$ python -q
>>> import numpy as np
>>> import numpy.linalg as la
>>> np.set_printoptions(suppress=True, linewidth=100)
>>> def tidy(a):
...     return np.round(a, 2) + 0
... 
>>> E = np.array([[3.0, 1.0, 0.0, 0.0],
...     [0.0, 3.0, 1.0, 0.0],
...     [0.0, 0.0, 3.0, 1.0],
...     [0.0, 0.0, 0.0, 3.0]])
>>> # triangular, det is the product of the diagonal
>>> B = np.array([[-1, 0, 0], [0, 1, 0]])
>>> C = np.kron(B, E)
>>> C.shape
(8, 12)
>>> C
array([[-3., -1., -0., -0.,  0.,  0.,  0.,  0.,  0.,  0.,  0.,  0.],
       [-0., -3., -1., -0.,  0.,  0.,  0.,  0.,  0.,  0.,  0.,  0.],
       [-0., -0., -3., -1.,  0.,  0.,  0.,  0.,  0.,  0.,  0.,  0.],
       [-0., -0., -0., -3.,  0.,  0.,  0.,  0.,  0.,  0.,  0.,  0.],
       [ 0.,  0.,  0.,  0.,  3.,  1.,  0.,  0.,  0.,  0.,  0.,  0.],
       [ 0.,  0.,  0.,  0.,  0.,  3.,  1.,  0.,  0.,  0.,  0.,  0.],
       [ 0.,  0.,  0.,  0.,  0.,  0.,  3.,  1.,  0.,  0.,  0.,  0.],
       [ 0.,  0.,  0.,  0.,  0.,  0.,  0.,  3.,  0.,  0.,  0.,  0.]])
>>> rng = np.random.default_rng(1705)
>>> lab = rng.permutation(4)
>>> lab
array([3, 2, 1, 0])
>>> B = E[lab][:, lab]
>>> tidy(la.det(B)), tidy(la.det(E[lab]))
(np.float64(81.0), np.float64(81.0))
>>> np.trace(B)
np.float64(12.0)
>>> B
array([[3., 0., 0., 0.],
       [1., 3., 0., 0.],
       [0., 1., 3., 0.],
       [0., 0., 1., 3.]])
>>> np.allclose(B, E)
False
>>> B = np.array([[3, -7], [3, -2], [-4, 6]])
>>> W0 = np.kron(np.eye(3, dtype=int), B)
>>> W0
array([[ 3, -7,  0,  0,  0,  0],
       [ 3, -2,  0,  0,  0,  0],
       [-4,  6,  0,  0,  0,  0],
       [ 0,  0,  3, -7,  0,  0],
       [ 0,  0,  3, -2,  0,  0],
       [ 0,  0, -4,  6,  0,  0],
       [ 0,  0,  0,  0,  3, -7],
       [ 0,  0,  0,  0,  3, -2],
       [ 0,  0,  0,  0, -4,  6]])
>>> hat = W0 @ la.solve(W0.T @ W0, W0.T)
>>> tidy(la.eigvalsh(hat))
array([0., 0., 0., 1., 1., 1., 1., 1., 1.])
>>> tidy(hat @ W0[:, 4])
array([ 0.,  0.,  0.,  0.,  0.,  0.,  3.,  3., -4.])
>>> tidy(np.trace(hat))
np.float64(6.0)
>>> np.allclose(hat @ hat, hat)
True
>>> feats = np.array([[0, 0, 0], [1, 1, 0], [1, 1, 2]])
>>> t = np.radians(60)
>>> r_ = np.eye(3)
>>> r_[1, 1] = r_[0, 0] = np.cos(t)
>>> r_[1, 0], r_[0, 1] = -np.sin(t), np.sin(t)
>>> tidy(r_)
array([[ 0.5 ,  0.87,  0.  ],
       [-0.87,  0.5 ,  0.  ],
       [ 0.  ,  0.  ,  1.  ]])
>>> B = feats @ r_.T
>>> tidy(la.det(r_)), np.trace(r_)
(np.float64(1.0), np.float64(2.0))
>>> np.allclose(feats @ feats.T, B @ B.T)
True
>>> tidy(B)
array([[ 0.  ,  0.  ,  0.  ],
       [ 1.37, -0.37,  0.  ],
       [ 1.37, -0.37,  2.  ]])
>>> tidy(B @ B)
array([[ 0.  ,  0.  ,  0.  ],
       [-0.5 ,  0.13,  0.  ],
       [ 2.23, -0.6 ,  4.  ]])
>>> [int(la.matrix_rank(la.matrix_power(B, p))) for p in range(1, 4)]
[2, 2, 2]
>>> tidy(la.matrix_power(B - np.diag(np.diag(B)), 3))
array([[0., 0., 0.],
       [0., 0., 0.],
       [0., 0., 0.]])
>>> K = np.load("arr.npy")
>>> K
array([[ 1.99, -1.  ,  1.6 ],
       [ 2.97, -1.5 , -1.  ],
       [ 0.46, -0.2 ,  0.6 ],
       [ 0.62, -0.3 , -0.1 ],
       [ 1.56, -0.8 , -0.5 ],
       [-0.78,  0.4 ,  0.2 ],
       [ 0.21, -0.1 ,  1.2 ],
       [-0.95,  0.5 , -0.2 ],
       [-1.18,  0.6 ,  0.8 ],
       [ 1.21, -0.6 ,  2.5 ],
       [ 0.82, -0.4 ,  0.7 ],
       [ 3.21, -1.6 ,  0.1 ],
       [ 0.15, -0.1 , -1.6 ],
       [ 1.79, -0.9 , -2.5 ],
       [-0.37,  0.2 , -0.7 ],
       [-2.57,  1.3 , -1.6 ],
       [ 0.03,  0.  , -0.9 ],
       [-2.59,  1.3 ,  1.4 ],
       [ 1.21, -0.6 ,  0.2 ],
       [-0.4 ,  0.2 ,  0.  ],
       [ 1.18, -0.6 , -1.4 ],
       [ 1.42, -0.7 , -0.3 ],
       [ 2.42, -1.2 ,  1.2 ],
       [ 4.21, -2.1 ,  0.8 ],
       [-0.2 ,  0.1 ,  0.8 ],
       [ 2.59, -1.3 ,  0.4 ],
       [ 0.2 , -0.1 ,  1.5 ],
       [-1.43,  0.7 ,  0.2 ]])
>>> hat = K @ la.solve(K.T @ K, K.T)
>>> np.allclose(hat @ hat, hat)
True
>>> tidy(np.trace(hat))
np.float64(3.0)
>>> d = la.norm(K[:, None] - K[None], axis=-1)
>>> (d + 1e9 * np.eye(28)).round(6).argmin(axis=1)
array([22, 11, 10,  2, 21,  7, 26,  5, 27,  0,  2, 25, 16, 20, 16, 27, 14,  8, 21,  5,  4,  4,  0,
       11,  6, 11,  6,  7])
>>> np.flatnonzero(d[21] < d.mean() / 2)
array([ 3,  4, 10, 18, 20, 21])
>>> tidy(d[:5, :5])
array([[0.  , 2.82, 2.  , 2.29, 2.15],
       [2.82, 0.  , 3.25, 2.79, 1.65],
       [2.  , 3.25, 0.  , 0.72, 1.67],
       [2.29, 2.79, 0.72, 0.  , 1.14],
       [2.15, 1.65, 1.67, 1.14, 0.  ]])
>>> r0 = np.array([1, 2])
>>> np.cross(E[0, :3], E[2, :3])
array([ 3., -9.,  0.])
>>> np.correlate(E[0], E[2], "full")
array([ 3., 10.,  3.,  0.,  0.,  0.,  0.])
>>> np.polyval(r0, E[0])
array([5., 3., 2., 2.])
>>> Ac = K - K.mean(axis=1)
Traceback (most recent call last):
  File "<python-input-52>", line 1, in <module>
    Ac = K - K.mean(axis=1)
         ~~^~~~~~~~~~~~~~~~
ValueError: operands could not be broadcast together with shapes (28,3) (28,) 
>>> Ac = K - K.mean(axis=0)
>>> U, sig, vt = la.svd(Ac, full_matrices=False)
>>> tidy(vt[0] * np.sign(vt[0, np.abs(vt[0]).argmax()]))
array([ 0.89, -0.45,  0.04])
>>> tidy(sig)
array([9.63, 5.87, 0.06])
>>> tidy((sig ** 2).sum() ** 2 / (sig ** 4).sum())
np.float64(1.65)
>>> np.abs(vt[0]).argmax()
np.int64(0)
>>> la.matrix_rank(Ac)
np.int64(3)
>>> tidy(np.abs(vt[-1]))
array([0.45, 0.89, 0.  ])
>>> F = rng.normal(size=(24, 3)) + 5 * np.array([1, 2, 2])
>>> tidy(F)
array([[ 4.29,  9.2 ,  9.03],
       [ 5.64,  9.18,  8.21],
       [ 5.35, 10.93,  9.73],
       [ 6.17, 10.91,  7.83],
       [ 4.88, 11.58, 11.73],
       [ 3.95, 10.1 , 10.58],
       [ 3.05, 11.06,  9.1 ],
       [ 3.91, 10.87, 10.14],
       [ 5.31, 10.19, 10.21],
       [ 5.82, 10.28,  9.84],
       [ 3.82,  8.72,  9.93],
       [ 4.29,  9.34,  8.29],
       [ 6.04,  9.96,  9.56],
       [ 5.76, 10.31, 10.25],
       [ 4.84,  9.88, 10.42],
       [ 4.97,  9.82, 10.31],
       [ 5.12, 10.79, 11.99],
       [ 3.96, 12.1 , 10.57],
       [ 4.25, 10.76, 10.57],
       [ 3.22,  8.86,  9.2 ],
       [ 3.6 , 11.04, 10.66],
       [ 3.54, 11.91, 11.71],
       [ 6.05,  8.62,  9.13],
       [ 5.53, 10.13,  8.69]])
>>> x0 = np.array([8, 5, 8])
>>> y = F @ x0
>>> tidy(la.pinv(F) @ F)
array([[1., 0., 0.],
       [0., 1., 0.],
       [0., 0., 1.]])
>>> y = y + 0.05 * rng.normal(size=24)
>>> tidy(y)
array([152.66, 156.75, 175.35, 166.64, 190.61, 166.79, 152.46, 166.75, 175.09, 176.68, 153.68,
       147.27, 174.67, 179.61, 171.37, 171.32, 190.87, 176.79, 172.4 , 143.74, 169.28, 181.59,
       164.44, 164.41])
>>> coef, *_ = la.lstsq(F, y)
>>> tidy(la.norm(y - F @ coef))
np.float64(0.23)
>>> [round(float(la.norm(la.solve(F.T @ F + lam * np.eye(3), F.T @ y))), 2) for lam in (0, 1, 10, 100)]
[12.37, 12.25, 11.72, 11.04]
>>> coef.round()
array([8., 5., 8.])
>>> tidy(coef)
array([8.  , 5.01, 7.99])
>>> Ac = F - F.mean(axis=1)
Traceback (most recent call last):
  File "<python-input-73>", line 1, in <module>
    Ac = F - F.mean(axis=1)
         ~~^~~~~~~~~~~~~~~~
ValueError: operands could not be broadcast together with shapes (24,3) (24,) 
>>> Ac = F - F.mean(axis=0)
>>> U, sig, vt = la.svd(Ac, full_matrices=False)
>>> tidy(np.abs(vt[-1]))
array([0.13, 0.75, 0.64])
>>> (np.sign(U[:, 0]) == np.sign(U[0, 0])).astype(int)
array([1, 1, 0, 1, 0, 0, 0, 0, 1, 1, 1, 1, 1, 1, 0, 1, 0, 0, 0, 1, 0, 0, 1, 1])
>>> tidy((sig ** 2).sum() ** 2 / (sig ** 4).sum())
np.float64(2.33)
>>> np.searchsorted(np.cumsum(sig ** 2) / (sig ** 2).sum(), 0.9) + 1
np.int64(3)
>>> U, sig, vt = la.svd(F)
>>> tidy(sig)
array([73.85,  5.27,  3.34])
>>> np.argmax(sig[:-1] / (sig[1:] + 1e-6)) + 1
np.int64(1)
>>> B = U[:, :1] @ np.diag(sig[:1]) @ vt[:1]
>>> tidy(la.norm(F - B) / la.norm(F))
np.float64(0.08)
>>> tidy(np.abs(F - B).max())
np.float64(1.77)
>>> la.matrix_rank(B)
np.int64(1)
>>> tidy(la.norm(F - B, 2)), tidy(sig[1])
(np.float64(5.27), np.float64(5.27))
>>> W1 = np.array([[-6, -7, -4], [3, -3, 7], [6, 7, -5]])
>>> coef = np.array([1, 1, 2])
>>> hid = np.maximum(F @ W1 + coef, 0)
>>> (hid > 0).astype(int)
array([[1, 1, 1],
       [1, 0, 1],
       [1, 0, 1],
       [1, 0, 1],
       [1, 1, 1],
       [1, 1, 1],
       [1, 1, 1],
       [1, 1, 1],
       [1, 1, 1],
       [1, 0, 1],
       [1, 1, 0],
       [1, 1, 1],
       [1, 0, 0],
       [1, 1, 0],
       [1, 1, 0],
       [1, 1, 0],
       [1, 1, 0],
       [1, 1, 1],
       [1, 1, 1],
       [1, 1, 1],
       [1, 1, 1],
       [1, 1, 1],
       [1, 0, 0],
       [1, 0, 1]])
>>> tidy((hid > 0).mean(axis=0))
array([1.  , 0.71, 0.71])
>>> C = np.array([[3, 3], [-1, -1], [3, -3]])
>>> (hid @ C).round(6).argmax(axis=1)
array([0, 0, 0, 0, 0, 0, 0, 0, 0, 0, 0, 0, 0, 0, 0, 0, 0, 0, 0, 0, 0, 0, 0, 0])
>>> gram = np.cov(F, rowvar=False)
>>> tidy(np.polyfit(F[:, 1], F[:, 0], 1))
array([-0.18,  6.55])
>>> np.argsort(-F.std(axis=0).round(6), kind="stable")
array([2, 1, 0])
>>> tidy(np.median(F, axis=0))
array([ 4.86, 10.24, 10.04])
>>> gram.shape
(3, 3)
>>> np.argwhere(np.triu(np.abs(np.corrcoef(F.T)) > 0.8, 1))
array([], shape=(0, 2), dtype=int64)
>>> tidy(gram)
array([[ 0.93, -0.17, -0.28],
       [-0.17,  0.94,  0.56],
       [-0.28,  0.56,  1.19]])
>>> tidy(np.corrcoef(F.T))
array([[ 1.  , -0.18, -0.27],
       [-0.18,  1.  ,  0.53],
       [-0.27,  0.53,  1.  ]])
>>> mat = np.loadtxt("dump.csv", delimiter=",")
>>> mat
array([[ 1.,  0.,  0.,  0.],
       [ 0., -1.,  0.,  0.],
       [ 0.,  0.,  1.,  0.],
       [ 0.,  0.,  0., -1.]])
>>> [round(float(la.det(mat[:i, :i])), 2) + 0 for i in range(1, 5)]
[1.0, -1.0, -1.0, 1.0]
>>> tidy(la.eigvalsh(mat).min())
np.float64(-1.0)
>>> try:
...     la.cholesky(mat)
... except la.LinAlgError as e:
...     print(e)
... 
Matrix is not positive definite
>>> lab = rng.permutation(4)
>>> lab
array([1, 3, 0, 2])
>>> B = mat[lab][:, lab]
>>> B
array([[-1.,  0.,  0.,  0.],
       [ 0., -1.,  0.,  0.],
       [ 0.,  0.,  1.,  0.],
       [ 0.,  0.,  0.,  1.]])
>>> np.allclose(B, mat)
False
>>> tidy(np.sort(np.abs(la.eigvals(B))))
array([1., 1., 1., 1.])
>>> np.diag(B)
array([-1., -1.,  1.,  1.])
>>> x0 = np.array([1, 0, -1])
>>> y = F @ x0
>>> coef, lr = np.zeros(3), 1 / la.norm(F, 2) ** 2
>>> for i in range(40):
...     coef -= lr * F.T @ (F @ coef - y)
...     if i % 10 == 0: print(i, round(la.norm(F @ coef - y), 2))
... 
0 6.9
10 6.57
20 6.25
30 5.96
>>> tidy(coef)
array([ 0.11, -0.23, -0.34])
>>> r0, v = mat[2], mat[1]
>>> r0 @ v
np.float64(0.0)
>>> p = (r0 @ v) / (r0 @ r0) * r0
>>> (v - p) @ r0
np.float64(0.0)
>>> la.matrix_rank(np.outer(r0, v))
np.int64(1)
>>> p
array([0., 0., 0., 0.])
>>> v - p
array([ 0., -1.,  0.,  0.])
>>> x0 = np.array([5, 4, 5, 2])
>>> 4 - la.matrix_rank(mat - np.eye(4), tol=1e-8)
np.int64(2)
>>> tidy(la.norm(x0)), tidy(la.norm(mat @ x0))
(np.float64(8.37), np.float64(8.37))
>>> tidy(la.inv(mat))
array([[ 1.,  0.,  0.,  0.],
       [ 0., -1.,  0.,  0.],
       [ 0.,  0.,  1.,  0.],
       [ 0.,  0.,  0., -1.]])
>>> data = np.load("data.npy")
>>> data
array([[1.  , 0.9 , 0.81, 0.73, 0.66],
       [0.9 , 1.  , 0.9 , 0.81, 0.73],
       [0.81, 0.9 , 1.  , 0.9 , 0.81],
       [0.73, 0.81, 0.9 , 1.  , 0.9 ],
       [0.66, 0.73, 0.81, 0.9 , 1.  ]])
>>> x0 = np.array([2, 9, 4, -1, -5])
>>> y = data @ x0
>>> tidy(y)
array([9.31, 9.94, 8.77, 6.85, 5.23])
>>> tidy(la.solve(data, -3 * y))
array([ -6., -27., -12.,   3.,  15.])
>>> tidy(la.solve(data, y + data[:, 1]))
array([ 2., 10.,  4., -1., -5.])
>>> tidy(la.solve(data.T, data[2]))
array([0., 0., 1., 0., 0.])
>>> tidy(la.solve(data, data[:, 0]))
array([1., 0., 0., 0., 0.])
